In [1]: import numpy as np

In [2]: import numpy.linalg as la

In [3]: np.set_printoptions(precision=1, suppress=True, linewidth=140, sign=" ")

In [4]: M = np.load("a.npy")

In [5]: M
Out[5]: 
array([[ 83.,   9.,  36.],
       [  9.,   3.,   4.],
       [ 36.,   4.,  18.]])

In [6]: # symmetric, so the eigenvalues are real

In [7]: print(la.svd(M, compute_uv=False))
[ 100.    2.    2.]

In [8]: M[3]
---------------------------------------------------------------------------
IndexError                                Traceback (most recent call last)
Cell In[8], line 1
----> 1 M[3]

IndexError: index 3 is out of bounds for axis 0 with size 3

In [9]: np.abs(M).max()
Out[9]: np.float64(83.0)

In [10]: np.count_nonzero(M)
Out[10]: np.int64(9)

In [11]: np.unravel_index(np.abs(M).argmax(), M.shape)
Out[11]: (np.int64(0), np.int64(0))

In [12]: M.sum(axis=1)
Out[12]: array([ 128.,   16.,   58.])

In [13]: np.round(la.norm(M), 1)
Out[13]: np.float64(100.0)

In [14]: M.mean(axis=0)
Out[14]: array([ 42.7,   5.3,  19.3])

In [15]: print(M - M[0])
[[  0.   0.   0.]
 [-74.  -6. -32.]
 [-47.  -5. -18.]]

In [16]: q, V = la.qr(M[:, :1])[0], la.qr(M[:, 1:])[0]

In [17]: sigma = la.svd(q.T @ V, compute_uv=False)

In [18]: (sigma > 0.9).sum()
Out[18]: np.int64(1)

In [19]: sigma
Out[19]: array([ 1.])

In [20]: np.degrees(np.arccos(sigma.clip(0, 1)))
Out[20]: array([ 3.])

In [21]: data = np.array([[0, 1, 1, 0], [1, 0, 0, 1], [1, 0, 0, 0], [0, 1, 0, 0]])

In [22]: # symmetric

In [23]: q = data.astype(float).copy()

In [24]: for j in range(4):
    ...:     q[:, j] -= q[:, :j] @ (q[:, :j].T @ q[:, j])
    ...:     q[:, j] /= la.norm(q[:, j])
    ...: 

In [25]: np.round(q.T @ data, 1) + 0
Out[25]: 
array([[ 1.4,  0. ,  0. ,  0.7],
       [ 0. ,  1.4,  0.7,  0. ],
       [ 0. ,  0. ,  0.7,  0. ],
       [ 0. ,  0. ,  0. ,  0.7]])

In [26]: W = np.array([[2, 0], [0, 0], [2, 3], [2, 0]])

In [27]: beta = np.array([1, -3])

In [28]: act = np.maximum(data @ W + beta, 0)

In [29]: (act > 0).mean(axis=0)
Out[29]: array([ 1.,  0.])

In [30]: print(act)
[[ 3  0]
 [ 5  0]
 [ 3  0]
 [ 1  0]]

In [31]: print(la.matrix_rank(act))
1

In [32]: (act > 0).astype(int)
Out[32]: 
array([[ 1,  0],
       [ 1,  0],
       [ 1,  0],
       [ 1,  0]])

In [33]: Z = np.array([[-1, 3, -3], [-3, -3, -2]])

In [34]: (act @ Z).round(6).argmax(axis=1)
Out[34]: array([ 1,  1,  1,  1])

In [35]: left, sigma, Vt = la.svd(act)

In [36]: sigma
Out[36]: array([ 6.6,  0. ])

In [37]: np.argmax(sigma[:-1] / (sigma[1:] + 1e-6)) + 1
Out[37]: np.int64(1)

In [38]: other = left[:, :1] @ np.diag(sigma[:1]) @ Vt[:1]

In [39]: round(la.norm(act - other, 2), 1), sigma[1]
Out[39]: (np.float64(0.0), np.float64(0.0))

In [40]: la.matrix_rank(other)
Out[40]: np.int64(1)
